% ipython --no-banner

In [1]: import numpy as np

In [2]: np.set_printoptions(precision=4, suppress=True, linewidth=140, floatmode="fixed")

In [3]: E = np.load("run0.npy")

In [4]: E
Out[4]: 
array([[ 14,  -7,   3, -13,  -3,  14,  -2,  -3],
       [ -7,   6,  -6,  11,   3, -10,   2,   3],
       [  3,  -6,  17,  -7, -15,   5, -10,   2],
       [-13,  11,  -7,  22,   0, -20,   0,   8],
       [ -3,   3, -15,   0,  18,   0,  12,  -6],
       [ 14, -10,   5, -20,   0,  19,   0,  -7],
       [ -2,   2, -10,   0,  12,   0,   8,  -4],
       [ -3,   3,   2,   8,  -6,  -7,  -4,   5]])

In [5]: # rows and columns are dependent

In [6]: vals, vecs = np.linalg.eigh(E)

In [7]: (vals > 1e-8).sum(), (vals < -1e-8).sum()
Out[7]: (np.int64(3), np.int64(0))

In [8]: np.linalg.eigvalsh(E + -3 * np.eye(8))
Out[8]: array([-3.0000, -3.0000, -3.0000, -3.0000, -3.0000,  4.2944, 37.2278, 58.4778])

In [9]: np.abs(vecs[:, -1])
Out[9]: array([0.3996, 0.3100, 0.2871, 0.5680, 0.1561, 0.5306, 0.1040, 0.1498])

In [10]: print(np.round(np.linalg.eigvalsh(E @ E), 4) + 0)
[   0.0000    0.0000    0.0000    0.0000    0.0000   53.2090 1618.2740 3779.5170]

In [11]: np.round(np.linalg.svd(E, compute_uv=False), 4) + 0
Out[11]: array([61.4778, 40.2278,  7.2944,  0.0000,  0.0000,  0.0000,  0.0000,  0.0000])

In [12]: left, sv, VT = np.linalg.svd(E, full_matrices=False)

In [13]: (sv > 1e-8).sum()
Out[13]: np.int64(3)

In [14]: np.allclose(left * sv @ VT, E)
Out[14]: True

In [15]: np.cumsum(sv ** 2) / np.sum(sv ** 2)
Out[15]: array([0.6934, 0.9902, 1.0000, 1.0000, 1.0000, 1.0000, 1.0000, 1.0000])

In [16]: np.linalg.norm(E, axis=1).argmax()
Out[16]: np.int64(3)

In [17]: print(E[5] @ E[0])
828

In [18]: round(np.linalg.norm(E, 1), 4), round(np.linalg.norm(E, np.inf), 4)
Out[18]: (np.float64(81.0), np.float64(81.0))

In [19]: print(round(float(np.linalg.norm(E[5], 1)), 4), round(np.linalg.norm(E[5], np.inf), 4))
75.0 20.0

In [20]: rng = np.random.default_rng(7625)

In [21]: out = E + rng.integers(-2, 3, (8, 3)) @ rng.integers(-2, 3, (3, 8))

In [22]: out
Out[22]: 
array([[ 18, -10,   4, -16,  -4,  15,  -2,   1],
       [ -7,   4,  -5,   9,   3,  -7,  -1,   2],
       [  1,  -4,  16,  -5, -15,   4,  -9,   0],
       [-15,  14,  -8,  25,   1, -23,   2,   7],
       [ -3,   1, -13,  -2,  20,   2,   8,  -6],
       [ 12,  -8,   4, -18,   0,  18,   1,  -9],
       [  0,   1, -11,  -1,   9,   1,  10,  -3],
       [ -5,   7,   3,  12,   0, -14,  -3,   7]])

In [23]: np.linalg.matrix_rank(out - E, tol=1e-8)
Out[23]: np.int64(3)

In [24]: out - E
Out[24]: 
array([[ 4, -3,  1, -3, -1,  1,  0,  4],
       [ 0, -2,  1, -2,  0,  3, -3, -1],
       [-2,  2, -1,  2,  0, -1,  1, -2],
       [-2,  3, -1,  3,  1, -3,  2, -1],
       [ 0, -2,  2, -2,  2,  2, -4,  0],
       [-2,  2, -1,  2,  0, -1,  1, -2],
       [ 2, -1, -1, -1, -3,  1,  2,  1],
       [-2,  4,  1,  4,  6, -7,  1,  2]])

In [25]: np.abs(out - E).sum(axis=1)
Out[25]: array([17, 12, 11, 16, 14, 11, 12, 27])
